$ python -q
>>> import numpy as np
>>> np.set_printoptions(precision=2, suppress=True, linewidth=100, sign=" ")
>>> tidy = lambda a: np.round(a, 2) + 0
>>> out = np.array([[1, 0, 2, 1, 2, 1, 2],
...     [1, 2, 0, 1, 2, 1, 2],
...     [0, 2, 2, 2, 1, 0, 1],
...     [0, 0, 0, 2, 2, 2, 2],
...     [2, 2, 1, 2, 2, 2, 0],
...     [0, 1, 1, 1, 1, 0, 0],
...     [0, 2, 0, 2, 0, 1, 2]])
>>> F = np.triu(out)
>>> F
array([[ 1,  0,  2,  1,  2,  1,  2],
       [ 0,  2,  0,  1,  2,  1,  2],
       [ 0,  0,  2,  2,  1,  0,  1],
       [ 0,  0,  0,  2,  2,  2,  2],
       [ 0,  0,  0,  0,  2,  2,  0],
       [ 0,  0,  0,  0,  0,  0,  0],
       [ 0,  0,  0,  0,  0,  0,  2]])
>>> U, s, Vt = np.linalg.svd(F)
>>> tidy(s)
array([ 6.93,  2.91,  2.33,  1.6 ,  1.54,  0.44,  0.  ])
>>> np.argmax(s[:-1] / (s[1:] + 1e-6)) + 1
np.int64(6)
>>> out = U[:, :6] @ np.diag(s[:6]) @ Vt[:6]
>>> np.linalg.matrix_rank(out)
np.int64(6)
>>> tidy(np.linalg.norm(F - out, 2)), s[6]
(np.float64(0.0), np.float64(0.0))
>>> np.linalg.matrix_rank(F, rtol=0.05)
np.int64(6)
>>> [int(np.linalg.matrix_rank(np.linalg.matrix_power(F, p))) for p in range(1, 8)]
[6, 6, 6, 6, 6, 6, 6]
>>> np.linalg.matrix_rank(F - F[0, 0] * np.eye(7))
np.int64(6)
>>> tidy(np.sort(np.linalg.eigvals(F)))
array([ 0.,  1.,  2.,  2.,  2.,  2.,  2.])
>>> U, s, Vt = np.linalg.svd(F)
>>> vecs = Vt[:(s > 1e-8).sum()]
>>> rng = np.random.default_rng(483)
>>> x0 = F[6] + 5 * F[2] + rng.integers(2) * np.eye(7)[0]
>>> x0
array([  0.,   0.,  10.,  10.,   5.,   0.,   7.])
>>> np.allclose(vecs.T @ vecs @ x0, x0)
True
>>> tidy(vecs.T @ vecs)
array([[ 1. ,  0. ,  0. ,  0. ,  0. ,  0. ,  0. ],
       [ 0. ,  0.9, -0.1,  0. ,  0.2, -0.2,  0. ],
       [ 0. , -0.1,  0.9,  0. ,  0.2, -0.2,  0. ],
       [ 0. ,  0. ,  0. ,  1. ,  0. ,  0. ,  0. ],
       [ 0. ,  0.2,  0.2,  0. ,  0.6,  0.4,  0. ],
       [ 0. , -0.2, -0.2,  0. ,  0.4,  0.6,  0. ],
       [ 0. ,  0. ,  0. ,  0. ,  0. ,  0. ,  1. ]])
>>> tidy(np.linalg.norm(x0 - vecs.T @ vecs @ x0))
np.float64(0.0)
